$ python3 -q
>>> import numpy as np
>>> np.set_printoptions(precision=1, suppress=True, linewidth=120)
>>> def rd(a):
...     return np.round(a, 1) + 0
... 
>>> m1 = np.array([[1.7, 1.1, 1.2, 0.7, 1.0, 0.7],
...     [-1.2, 1.3, -0.7, 0.6, -0.7, 0.4],
...     [-0.8, 0.1, 0.7, 0.0, 0.8, 2.5],
...     [1.0, 0.1, 2.0, -0.6, -1.2, 0.7],
...     [2.0, -1.5, -0.3, -1.4, -0.7, -0.4],
...     [-0.4, -1.1, -0.7, 0.7, 0.0, -0.9]])
>>> rng = np.random.default_rng(25)
>>> m1[2] = m1[4] + 0.3 * rng.normal(size=6)
>>> print(rd(m1))
[[ 1.7  1.1  1.2  0.7  1.   0.7]
 [-1.2  1.3 -0.7  0.6 -0.7  0.4]
 [ 2.1 -1.5 -0.5 -2.1 -0.7 -0.1]
 [ 1.   0.1  2.  -0.6 -1.2  0.7]
 [ 2.  -1.5 -0.3 -1.4 -0.7 -0.4]
 [-0.4 -1.1 -0.7  0.7  0.  -0.9]]
>>> A2 = np.array([[1, 1], [0, 2]])
>>> W0 = np.triu(A2)
>>> print(W0)
[[1 1]
 [0 2]]
>>> Q, evecs = np.linalg.qr(W0[:, :1])[0], np.linalg.qr(W0[:, 1:])[0]
>>> s = np.linalg.svd(Q.T @ evecs, compute_uv=False)
>>> print(rd(np.degrees(np.arccos(s.clip(0, 1)))))
[63.4]
>>> w, evecs = np.linalg.eig(W0)
>>> print(W0 @ evecs[:, 0] - w[0] * evecs[:, 0])
[0. 0.]
>>> print(w)
[1. 2.]
>>> A2 = np.array([[2, 2, 2], [0, 2, 0]])
>>> W2 = np.kron(A2, W0)
>>> print(rd(np.linalg.norm(W2, 2)), rd(np.linalg.norm(A2, 2) * np.linalg.norm(W0, 2)))
8.5 8.5
>>> print(np.linalg.matrix_rank(W2))
4
>>> Q, Rm = np.linalg.qr(W0)
>>> print(Q.T @ Q)
[[1. 0.]
 [0. 1.]]
>>> print(Rm)
[[1. 1.]
 [0. 2.]]
>>> print(Q)
[[ 1.  0.]
 [-0.  1.]]
>>> print(abs(Rm[0, 0]), rd(np.linalg.norm(W0[:, 0])))
1.0 1.0
>>> print(Q @ Rm)
[[1. 1.]
 [0. 2.]]
>>> print(np.allclose(Rm.T @ Rm, W0.T @ W0))
True
>>> print(rd(np.linalg.det(2 * W0)), rd(np.linalg.det(W0)))
8.0 2.0
>>> print(rd(np.linalg.det(W0[::-1])))
-2.0
>>> print(np.kron(np.eye(2, dtype=int), W0))
[[1 1 0 0]
 [0 2 0 0]
 [0 0 1 1]
 [0 0 0 2]]
>>> print(rd(np.linalg.eigvals(W0)))
[1. 2.]
>>> print(np.einsum("ii->", W0))
3
>>> J = np.load("run11.npy")
>>> print(J)
[[ 6. -2. -2.  0.  0.]
 [-2.  9.  4.  0.  0.]
 [-2.  4.  9.  0.  0.]
 [ 0.  0.  0.  5.  0.]
 [ 0.  0.  0.  0.  5.]]
>>> r0, r1 = J[3], J[2]
>>> print(r0 @ r1)
0.0
>>> print(r0 @ r0)
25.0
>>> pr = (r0 @ r1) / (r0 @ r0) * r0
>>> print(r1 - pr)
[-2.  4.  9.  0.  0.]
>>> print(pr)
[0. 0. 0. 0. 0.]
>>> print(np.linalg.matrix_rank(np.outer(r0, r1)))
1
>>> print((r1 - pr) @ r0)
0.0
>>> proj = np.triu(np.array([[2, 2, 0, 0, 0],
...     [2, 2, 0, 1, 1],
...     [0, 2, 2, 2, 0],
...     [0, 1, 1, 2, 2],
...     [1, 0, 1, 2, 0]]), 1) + np.eye(5)
>>> A2 = proj @ J @ np.linalg.inv(proj)
>>> print(np.trace(A2), np.trace(J))
34.0 34.0
>>> print(np.linalg.matrix_rank(A2))
5
>>> print(rd(np.poly(A2)))
[    1.   -34.   430. -2600.  7625. -8750.]
>>> print(proj @ J - J @ proj)
[[ -4.   6.   8.   6.   2.]
 [  0.   4.   0. -12.  -4.]
 [  0.   4.   0. -12.  -4.]
 [  0.   0.   0.   0.   0.]
 [  0.   0.   0.   0.   0.]]
>>> print(A2)
[[  2.  12.   6. -24.  36.]
 [ -2.  13.   4. -16.  24.]
 [ -2.   8.   9. -16.  24.]
 [  0.   0.   0.   5.   0.]
 [  0.   0.   0.   0.   5.]]
>>> w, evecs = np.linalg.eigh(J)
>>> x = np.array([0, -1, 1, 1, -2])
>>> print((np.sign(evecs[:, -1].round(6)) == np.sign(evecs[0, -1].round(6))).astype(int))
[1 0 0 0 0]
>>> print(rd(np.linalg.eigvalsh(J[1:, 1:])))
[ 5.  5.  5. 13.]
>>> print(np.abs(J).sum(axis=1).max(), rd(np.abs(w).max()))
15.0 14.0
>>> print(rd(evecs * np.sqrt(w) @ evecs.T))
[[ 2.4 -0.3 -0.3  0.   0. ]
 [-0.3  2.9  0.7  0.   0. ]
 [-0.3  0.7  2.9  0.   0. ]
 [ 0.   0.   0.   2.2  0. ]
 [ 0.   0.   0.   0.   2.2]]
>>> print(rd(evecs * np.abs(w) @ evecs.T))
[[ 6. -2. -2.  0.  0.]
 [-2.  9.  4.  0.  0.]
 [-2.  4.  9.  0.  0.]
 [ 0.  0.  0.  5.  0.]
 [ 0.  0.  0.  0.  5.]]
>>> X = np.loadtxt("case0.csv", delimiter=",")
>>> print(rd(X))
[[ 0.2 -0.1  1.2  1.3 -0.1  1.1  0.5]
 [ 0.1  1.  -0.6  0.9 -0.9 -0.5  1.8]
 [-0.7 -1.1 -0.6  0.   1.   0.5  1.1]
 [-1.2 -0.2 -1.1  1.9  0.2 -0.3 -1.2]
 [ 1.3  0.9  0.   0.2  1.4 -0.2 -0.1]
 [ 0.9 -1.4  1.3  0.3 -0.1 -1.1  0. ]]
>>> A2 = np.array([[3, 3, 1],
...     [5, 2, 4],
...     [5, 0, 0],
...     [0, 3, 1],
...     [3, 3, 1],
...     [2, 4, 2],
...     [5, 4, 1]])
>>> print(rd(np.einsum("ij->j", X)))
[ 0.4 -1.1  0.2  4.5  1.5 -0.5  2.1]
>>> print(rd(np.einsum("ik,kj->ij", X, A2)))
[[ 10.1   9.9   3.4]
 [  7.6   7.6   4.8]
 [ -0.7   5.4  -1.8]
 [-16.6  -4.1  -2. ]
 [ 11.1   8.9   5.7]
 [ -0.6  -4.1  -6.9]]
>>> print(rd(X @ A2))
[[ 10.1   9.9   3.4]
 [  7.6   7.6   4.8]
 [ -0.7   5.4  -1.8]
 [-16.6  -4.1  -2. ]
 [ 11.1   8.9   5.7]
 [ -0.6  -4.1  -6.9]]
>>> print(rd(A2.T @ X.T))
[[ 10.1   7.6  -0.7 -16.6  11.1  -0.6]
 [  9.9   7.6   5.4  -4.1   8.9  -4.1]
 [  3.4   4.8  -1.8  -2.    5.7  -6.9]]
>>> arr = np.array([[0.9, -0.1, 0.2],
...     [-0.2, -0.7, 0.7],
...     [1.1, 0.1, 0.1],
...     [0.2, 0.6, -0.4],
...     [0.2, 0.1, 0.2],
...     [0.6, 0.2, -0.3],
...     [-0.1, 1.7, -1.6],
...     [0.4, 0.3, -0.7],
...     [1.0, 0.5, -0.4],
...     [0.1, -1.2, 0.7],
...     [-0.4, 0.0, -0.1],
...     [0.3, -0.4, 0.7]])
>>> x = np.array([1, 2, 1])
>>> rhs = arr @ x
>>> print(rd(np.linalg.solve(arr.T @ arr, arr.T @ rhs)))
[1. 2. 1.]
>>> print(rd(np.linalg.pinv(arr) @ arr))
[[1. 0. 0.]
 [0. 1. 0.]
 [0. 0. 1.]]
>>> print(rd(np.linalg.lstsq(arr, rhs)[0]))
[1. 2. 1.]
>>> rhs = rhs + 0.3 * rng.normal(size=12)
>>> print(rd(rhs))
[ 1.2 -1.1  2.1  1.6  0.5  0.7  2.   0.2  1.7 -1.2 -0.1  0. ]
>>> beta, *_ = np.linalg.lstsq(arr, rhs)
>>> print(beta.round())
[1. 2. 1.]
>>> print([round(float(np.linalg.norm(np.linalg.solve(arr.T @ arr + lam * np.eye(3), arr.T @ rhs))), 2) for lam in (0, 1, 10, 100)])
[2.49, 1.43, 0.61, 0.1]
>>> print(rd(np.linalg.norm(rhs - arr @ beta)))
1.0
>>> print(rd(beta))
[1.2 2.  0.9]
>>> d = np.linalg.norm(arr[:, None] - arr[None], axis=-1)
>>> print(np.linalg.matrix_rank(d ** 2))
5
>>> print(rd(d[:5, :5]))
[[0.  1.3 0.3 1.2 0.7]
 [1.3 0.  1.6 1.7 1. ]
 [0.3 1.6 0.  1.1 0.9]
 [1.2 1.7 1.1 0.  0.8]
 [0.7 1.  0.9 0.8 0. ]]
>>> print(rd(np.linalg.norm(arr, axis=1)))
[0.9 1.  1.1 0.7 0.3 0.7 2.3 0.9 1.2 1.4 0.4 0.9]
>>> print(rd(d[10]))
[1.3 1.1 1.5 0.9 0.7 1.  2.3 1.  1.5 1.5 0.  1.1]
>>> print((d + 1e9 * np.eye(12)).round(6).argmin(axis=1))
[2 9 0 7 5 7 3 5 5 1 4 1]
>>> K = np.array([[-2.0, 0.0, 1.0, 1.0, 1.0],
...     [0.0, -3.0, 0.0, 0.0, 0.0],
...     [1.0, 0.0, -2.0, 1.0, 1.0],
...     [1.0, 0.0, 1.0, -2.0, 1.0],
...     [1.0, 0.0, 1.0, 1.0, -2.0]])
>>> print(np.einsum("ij,ji->", K, K))
37.0
>>> print(np.einsum("ii->", K))
-11.0
>>> print(rd(np.linalg.det(K.T)))
81.0
>>> print(rd(np.poly(K)))
[  1.  11.  42.  54. -27. -81.]
>>> print(rd(np.linalg.det(K[::-1])))
81.0
>>> print(rd(np.linalg.det(2 * K)), rd(np.linalg.det(K)))
2592.0 81.0
>>> mat = np.load("out6.npy")
>>> print(mat)
[[3. 2. 0. 2.]
 [2. 6. 0. 4.]
 [0. 0. 2. 0.]
 [2. 4. 0. 6.]]
>>> w, evecs = np.linalg.eigh(mat)
>>> print(rd(evecs.T @ evecs))
[[1. 0. 0. 0.]
 [0. 1. 0. 0.]
 [0. 0. 1. 0.]
 [0. 0. 0. 1.]]
>>> print(np.abs(evecs[:, -1]).round(6).argmax())
1
>>> print(rd(evecs @ np.diag(w) @ evecs.T))
[[3. 2. 0. 2.]
 [2. 6. 0. 4.]
 [0. 0. 2. 0.]
 [2. 4. 0. 6.]]
>>> print(rd(np.linalg.eigvalsh(mat @ mat)))
[  4.   4.   4. 121.]
>>> print(rd(np.linalg.eigvalsh(mat + -3 * np.eye(4))))
[-1. -1. -1.  8.]
>>> Lm = np.linalg.cholesky(mat)
>>> print(rd(np.diag(Lm) ** 2))
[3.  4.7 2.  3.1]
>>> print(rd(np.prod(np.diag(Lm)) ** 2), rd(np.linalg.det(mat)))
88.0 88.0
>>> print(rd(Lm @ Lm.T))
[[3. 2. 0. 2.]
 [2. 6. 0. 4.]
 [0. 0. 2. 0.]
 [2. 4. 0. 6.]]
>>> r0 = np.array([-3, -2, 2])
>>> print(np.correlate(mat[1], mat[3], "full"))
[12. 36.  8. 52. 12. 16.  8.]
>>> print(np.cross(mat[1, :3], mat[3, :3]))
[ 0.  0. -4.]
>>> print(np.array([np.convolve(row, r0, "same") for row in mat]))
[[-12.   2.  -2.  -4.]
 [-22.  -8.   0.  -8.]
 [  0.  -6.  -4.   4.]
 [-16.  -4. -10. -12.]]
